>>> import numpy as np
>>> import numpy.linalg as la
>>> np.set_printoptions(precision=2, suppress=True, linewidth=100)
>>> J = np.array([[3, 9, 0, 0, 0, 0],
...     [3, 4, 0, 0, 0, 0],
...     [8, 0, 0, 0, 0, 0],
...     [0, 0, 3, 9, 0, 0],
...     [0, 0, 3, 4, 0, 0],
...     [0, 0, 8, 0, 0, 0],
...     [0, 0, 0, 0, 3, 9],
...     [0, 0, 0, 0, 3, 4],
...     [0, 0, 0, 0, 8, 0]])
>>> print(J)
[[3 9 0 0 0 0]
 [3 4 0 0 0 0]
 [8 0 0 0 0 0]
 [0 0 3 9 0 0]
 [0 0 3 4 0 0]
 [0 0 8 0 0 0]
 [0 0 0 0 3 9]
 [0 0 0 0 3 4]
 [0 0 0 0 8 0]]
>>> t = np.radians(60)
>>> R = np.eye(6)
>>> R[1, 1] = R[5, 5] = np.cos(t)
>>> R[1, 5], R[5, 1] = -np.sin(t), np.sin(t)
>>> print(R)
[[ 1.    0.    0.    0.    0.    0.  ]
 [ 0.    0.5   0.    0.    0.   -0.87]
 [ 0.    0.    1.    0.    0.    0.  ]
 [ 0.    0.    0.    1.    0.    0.  ]
 [ 0.    0.    0.    0.    1.    0.  ]
 [ 0.    0.87  0.    0.    0.    0.5 ]]
>>> B = J @ R.T
>>> print(B)
[[ 3.    4.5   0.    0.    0.    7.79]
 [ 3.    2.    0.    0.    0.    3.46]
 [ 8.    0.    0.    0.    0.    0.  ]
 [ 0.    0.    3.    9.    0.    0.  ]
 [ 0.    0.    3.    4.    0.    0.  ]
 [ 0.    0.    8.    0.    0.    0.  ]
 [ 0.   -7.79  0.    0.    3.    4.5 ]
 [ 0.   -3.46  0.    0.    3.    2.  ]
 [ 0.    0.    0.    0.    8.    0.  ]]
>>> print(np.allclose(la.norm(J, axis=1), la.norm(B, axis=1)))
True
>>> rng = np.random.default_rng(114876)
>>> B = J + rng.integers(-2, 3, (9, 3)) @ rng.integers(-2, 3, (3, 6))
>>> print(B)
[[ 9  9 -1  2  4  0]
 [ 5  8 -5 -4  2  0]
 [10  3  2 -4  3 -7]
 [ 4  3  3  6  4 -5]
 [-2  6  3 -5  1 -8]
 [ 0  4 10 -6  2 -8]
 [ 2  6 -4 -7  6  5]
 [ 2  1 -4  0  4  7]
 [-2 -1  4  0  7 -3]]
>>> print(np.round(la.svd(B - J, compute_uv=False), 2) + 0)
[23.51 12.53  8.95  0.    0.    0.  ]
>>> print(la.matrix_rank(B - J, tol=1e-8))
3
>>> X = np.load("data.npy")
>>> print(X)
[[ 0  0 -3]
 [ 0  2  0]
 [ 0  0  0]]
>>> u = np.array([4, 1, 2])
>>> print(np.correlate(X[2], X[0], "full"))
[0 0 0 0 0]
>>> print(np.cross(X[2, :3], X[0, :3]))
[0 0 0]
>>> print(np.array([np.convolve(row, u, "same") for row in X]))
[[  0 -12  -3]
 [  8   2   4]
 [  0   0   0]]
>>> Uu, sig, VT = la.svd(X)
>>> print(np.argmax(sig[:-1] / (sig[1:] + 1e-6)) + 1)
2
>>> print(sig)
[3. 2. 0.]
>>> B = Uu[:, :2] @ np.diag(sig[:2]) @ VT[:2]
>>> print(la.matrix_rank(B))
2
>>> print(la.matrix_rank(X, rtol=0.05))
2
>>> print(np.abs(X - B).max())
0.0
>>> print(round(la.norm(X - B) / la.norm(X), 2))
0.0
>>> rank = la.matrix_rank(X)
>>> print(rank)
2
>>> ns = la.svd(X)[2][rank:].T
>>> print(X @ ns)
[[0.]
 [0.]
 [0.]]
>>> print(np.allclose(X @ ns, 0))
True
>>> print(la.matrix_rank(X.T @ X), la.matrix_rank(X @ X.T))
2 2
>>> print([int(la.matrix_rank(X[:, :j + 1])) for j in range(3)])
[0, 1, 2]
>>> print([int(la.matrix_rank(X[:i])) for i in range(1, len(X) + 1)])
[1, 2, 2]
>>> u = np.array([3, 1])
>>> print(np.cross(J[0, :3], J[1, :3]))
[  0   0 -15]
>>> print(np.polyval(u, J[0]))
[10 28  1  1  1  1]
>>> print(np.correlate(J[0], J[1], "full"))
[ 0  0  0  0 12 45 27  0  0  0  0]
>>> print(np.array([np.convolve(row, u, "same") for row in J]))
[[ 9 30  9  0  0  0]
 [ 9 15  4  0  0  0]
 [24  8  0  0  0  0]
 [ 0  0  9 30  9  0]
 [ 0  0  9 15  4  0]
 [ 0  0 24  8  0  0]
 [ 0  0  0  0  9 30]
 [ 0  0  0  0  9 15]
 [ 0  0  0  0 24  8]]
>>> def softmax(z):
...     e = np.exp(z - z.max(axis=-1, keepdims=True))
...     return e / e.sum(axis=-1, keepdims=True)
... 
>>> print(softmax(X).sum(axis=1))
[1. 1. 1.]
>>> print(softmax(X[1]))
[0.11 0.79 0.11]
>>> att = X @ X.T / np.sqrt(3)
>>> print(softmax(att))
[[0.99 0.01 0.01]
 [0.08 0.83 0.08]
 [0.33 0.33 0.33]]
>>> print(softmax(att).round(6).argmax(axis=1))
[0 1 0]
>>> E = np.load("sample3.npy")
>>> print(E)
[[  8  -6 -10  -6   8]
 [ -6   9   9   0  -6]
 [-10   9  13   6 -10]
 [ -6   0   6   9  -6]
 [  8  -6 -10  -6   8]]
>>> w, V = la.eigh(E)
>>> print(np.round(V.T @ V, 2) + 0)
[[1. 0. 0. 0. 0.]
 [0. 1. 0. 0. 0.]
 [0. 0. 1. 0. 0.]
 [0. 0. 0. 1. 0.]
 [0. 0. 0. 0. 1.]]
>>> print(round(w.sum(), 2), np.trace(E))
47.0 47
>>> print(np.round(la.svd(E, compute_uv=False), 2) + 0)
[37.72  9.28  0.    0.    0.  ]
>>> print(np.abs(V[:, -1]).round(6).argmax())
2
>>> print(np.abs(V[:, -1]))
[0.46 0.37 0.58 0.31 0.46]
>>> print(np.round(V @ np.diag(w) @ V.T, 2) + 0)
[[  8.  -6. -10.  -6.   8.]
 [ -6.   9.   9.   0.  -6.]
 [-10.   9.  13.   6. -10.]
 [ -6.   0.   6.   9.  -6.]
 [  8.  -6. -10.  -6.   8.]]
>>> print(la.cond(E) > 100)
True
>>> print(la.matrix_rank(E, rtol=0.1))
2
>>> print([round(float(x), 2) for x in la.svd(E, compute_uv=False)[:3]])
[37.72, 9.28, 0.0]
>>> Uu, sig, VT = la.svd(E)
>>> V = VT[:(sig > 1e-8).sum()]
>>> x = E[3] + -1 * E[4] + rng.integers(2) * np.eye(5)[1]
>>> print(x)
[-14.   6.  16.  15. -14.]
>>> print(np.diag(V.T @ V))
[0.22 0.54 0.36 0.67 0.22]
>>> print(la.matrix_rank(np.vstack([E, x])))
2
>>> B = E[0, 0] * E[1:] - np.outer(E[1:, 0], E[0])
>>> print(B)
[[  0  36  12 -36   0]
 [  0  12   4 -12   0]
 [  0 -36 -12  36   0]
 [  0   0   0   0   0]]
>>> print(np.flatnonzero(~B.round(6).any(axis=1)))
[3]
>>> print(la.matrix_rank(B), la.matrix_rank(E))
1 2
>>> M = np.array([[4, 1, 0, 0], [1, 4, 0, 0], [0, 0, 4, 1], [0, 0, 1, 4]])
>>> print(M)
[[4 1 0 0]
 [1 4 0 0]
 [0 0 4 1]
 [0 0 1 4]]
>>> B = M[0, 0] * M[1:] - np.outer(M[1:, 0], M[0])
>>> print(B)
[[ 0 15  0  0]
 [ 0  0 16  4]
 [ 0  0  4 16]]
>>> print(M[:, 0] / M[0, 0])
[1.   0.25 0.   0.  ]
>>> print(la.matrix_rank(B), la.matrix_rank(M))
3 4
>>> P = np.triu(np.array([[1, -4, 4, 1], [1, -1, -5, -2], [5, -2, 4, 0], [-2, -4, -5, -3]]), 1) + np.eye(4)
>>> B = P @ M @ la.inv(P)
>>> print(la.matrix_rank(B))
4
>>> print(P @ M - M @ P)
[[-4.  0.  6.  6.]
 [ 0.  4. -6. -6.]
 [ 0.  0.  0.  0.]
 [ 0.  0.  0.  0.]]
>>> B = M / la.norm(M, axis=1, keepdims=True)
>>> G = B @ B.T
>>> print(G[2])
[0.   0.   1.   0.47]
>>> print((G - 2 * np.eye(4)).round(6).argmax(axis=1))
[1 0 3 2]
>>> print(G)
[[1.   0.47 0.   0.  ]
 [0.47 1.   0.   0.  ]
 [0.   0.   1.   0.47]
 [0.   0.   0.47 1.  ]]
>>> print((np.abs(G) > 0.9).astype(int))
[[1 0 0 0]
 [0 1 0 0]
 [0 0 1 0]
 [0 0 0 1]]
>>> print(la.norm(B, axis=1))
[1. 1. 1. 1.]
>>> print(np.degrees(np.arccos(np.clip(G[2, 1], -1, 1))))
90.0
>>> u = np.array([1, 2, 7, 0])
>>> A = np.outer(rng.normal(size=14), u) + 0.05 * rng.normal(size=(14, 4))
>>> print(A.round(2) + 0)
[[ -0.83  -1.78  -5.96  -0.02]
 [ -1.36  -2.79  -9.5    0.02]
 [  1.2    2.39   8.36  -0.01]
 [  0.81   1.5    5.32   0.05]
 [  0.56   1.21   4.16   0.  ]
 [ -1.55  -2.94 -10.34   0.  ]
 [  1.4    2.78   9.53   0.06]
 [ -0.18  -0.53  -1.62   0.01]
 [ -0.46  -1.03  -3.47  -0.05]
 [ -1.3   -2.51  -8.62   0.05]
 [  0.17   0.17   0.71  -0.02]
 [  1.05   2.01   7.12   0.03]
 [  0.16   0.41   1.37  -0.16]
 [ -0.56  -1.25  -3.68  -0.01]]
>>> d = la.norm(A[:, None] - A[None], axis=-1)
>>> print(d.mean(axis=1).argmax())
6
>>> print(d[7].round(6).argsort(kind="stable")[:4])
[ 7  8 13 10]
>>> print(la.matrix_rank(d ** 2))
6
>>> print(np.unravel_index(d.round(6).argmax(), d.shape))
(np.int64(5), np.int64(6))
>>> print(np.flatnonzero(d[7] < d.mean() / 2))
[ 7  8 10 12 13]
>>> print(la.cond(A) > 100)
True
>>> print(np.argsort(-la.norm(A, axis=0).round(6), kind="stable")[:3])
[2 1 0]
>>> print(la.matrix_rank(A, rtol=0.1))
1
>>> print([round(float(x), 2) for x in la.svd(A, compute_uv=False)[:3]])
[25.64, 0.23, 0.19]
>>> q, V = la.qr(A[:, :3])[0], la.qr(A[:, 3:])[0]
>>> sig = la.svd(q.T @ V, compute_uv=False)
>>> print(np.round(la.norm(q @ q.T - V @ V.T, 2), 2))
1.0
>>> print(np.degrees(np.arccos(sig.clip(0, 1))))
[81.02]
>>> B = np.array([[1, -3, -4, -1], [5, -1, -5, 4], [4, 3, -5, 3], [-3, 4, 3, -5]])
>>> F = np.tril(B)
>>> print(F)
[[ 1  0  0  0]
 [ 5 -1  0  0]
 [ 4  3 -5  0]
 [-3  4  3 -5]]
>>> print(np.trace(F))
-10
>>> print(la.matrix_power(F, 2))
[[  1   0   0   0]
 [  0   1   0   0]
 [ -1 -18  25   0]
 [ 44 -15 -30  25]]
>>> B = la.inv(F)
>>> print(np.round(la.det(F) * B, 2) + 0)
[[ -25.    0.    0.    0.]
 [-125.   25.    0.    0.]
 [ -95.   15.    5.    0.]
 [-142.   29.    3.    5.]]
>>> print(np.round(la.inv(B), 2) + 0)
[[ 1.  0.  0.  0.]
 [ 5. -1.  0.  0.]
 [ 4.  3. -5.  0.]
 [-3.  4.  3. -5.]]
>>> print(np.round(F @ B, 2) + 0)
[[1. 0. 0. 0.]
 [0. 1. 0. 0.]
 [0. 0. 1. 0.]
 [0. 0. 0. 1.]]
>>> print(np.allclose(B, F.T))
False
>>> print(B.round(2) + 0)
[[ 1.    0.    0.    0.  ]
 [ 5.   -1.    0.    0.  ]
 [ 3.8  -0.6  -0.2   0.  ]
 [ 5.68 -1.16 -0.12 -0.2 ]]
>>> print((np.abs(B) > 1e-9).astype(int))
[[1 0 0 0]
 [1 1 0 0]
 [1 1 1 0]
 [1 1 1 1]]
>>> q, R = la.qr(F)
>>> print(np.round(abs(R[0, 0]), 2), round(float(la.norm(F[:, 0])), 2))
7.14 7.14
>>> print(np.allclose(R.T @ R, F.T @ F))
True
>>> q, _ = la.qr(np.array([[-1.4, 2.2, -0.7], [-0.7, -1.0, -0.5], [0.5, 0.6, 1.8]]))
>>> w = np.array([3, 3, 3])
>>> K = q @ np.diag(w) @ q.T
>>> print(K.round(2) + 0)
[[3. 0. 0.]
 [0. 3. 0.]
 [0. 0. 3.]]
>>> print([int(la.matrix_rank(la.matrix_power(F, p))) for p in range(1, 5)])
[4, 4, 4, 4]
>>> print(la.matrix_power(F - np.diag(np.diag(F)), 4))
[[0 0 0 0]
 [0 0 0 0]
 [0 0 0 0]
 [0 0 0 0]]
>>> Uu, sig, VT = la.svd(F)
>>> print(sig)
[9.07 6.25 3.83 0.12]
>>> print(np.argmax(sig[:-1] / (sig[1:] + 1e-6)) + 1)
3
>>> B = Uu[:, :3] @ np.diag(sig[:3]) @ VT[:3]
>>> print(B.round(2) + 0)
[[ 0.99 -0.07 -0.05 -0.08]
 [ 5.   -0.99  0.01  0.01]
 [ 4.    3.   -5.    0.  ]
 [-3.    4.    3.   -5.  ]]
>>> print(round(float(np.abs(F - B).max()), 2))
0.08
>>> print(round(float(la.norm(F - B) / la.norm(F)), 2))
0.01
>>> print(round(float(la.norm(F - B, 2)), 2), round(sig[3], 2))
0.12 0.12
>>> idx = rng.permutation(4)
>>> B = F[:, idx] * rng.choice([-1, 1], 4)
>>> print(B)
[[ 0  0  1  0]
 [-1  0  5  0]
 [ 3  5  4  0]
 [ 4 -3 -3 -5]]
>>> Uu, _, VT = la.svd(F.T @ B)
>>> print(np.round(la.lstsq(F, B)[0], 2) + 0)
[[ 0.  0.  1.  0.]
 [ 1.  0.  0.  0.]
 [ 0. -1.  0.  0.]
 [ 0.  0.  0.  1.]]
>>> arr = np.array([[-9, 6, 3],
...     [-14, 12, 3],
...     [-5, 9, 0],
...     [-11, 10, 6],
...     [-7, 13, 13],
...     [-13, 11, 5],
...     [-13, 17, 14],
...     [-22, 22, 21],
...     [-17, 22, 21],
...     [-11, 27, 22],
...     [-15, 20, 26],
...     [-15, 16, 23],
...     [-19, 15, 28],
...     [-14, 20, 27],
...     [-18, 24, 31]])
>>> x = np.array([-1, 0, 5, -2, -5, 4])
>>> y = J @ x
>>> print(np.round(la.lstsq(J, y)[0], 2) + 0)
[-1.  0.  5. -2. -5.  4.]
>>> print(np.round(la.solve(J.T @ J, J.T @ y), 2) + 0)
[-1.  0.  5. -2. -5.  4.]
>>> y = y + 0.3 * rng.normal(size=9)
>>> print(y)
[ -2.67  -3.23  -8.51  -2.73   6.88  39.86  20.55   0.57 -40.08]
>>> c, *_ = la.lstsq(J, y)
>>> print(np.round(J.T @ (y - J @ c), 2) + 0)
[0. 0. 0. 0. 0. 0.]
>>> print(c.round())
[-1.  0.  5. -2. -5.  4.]
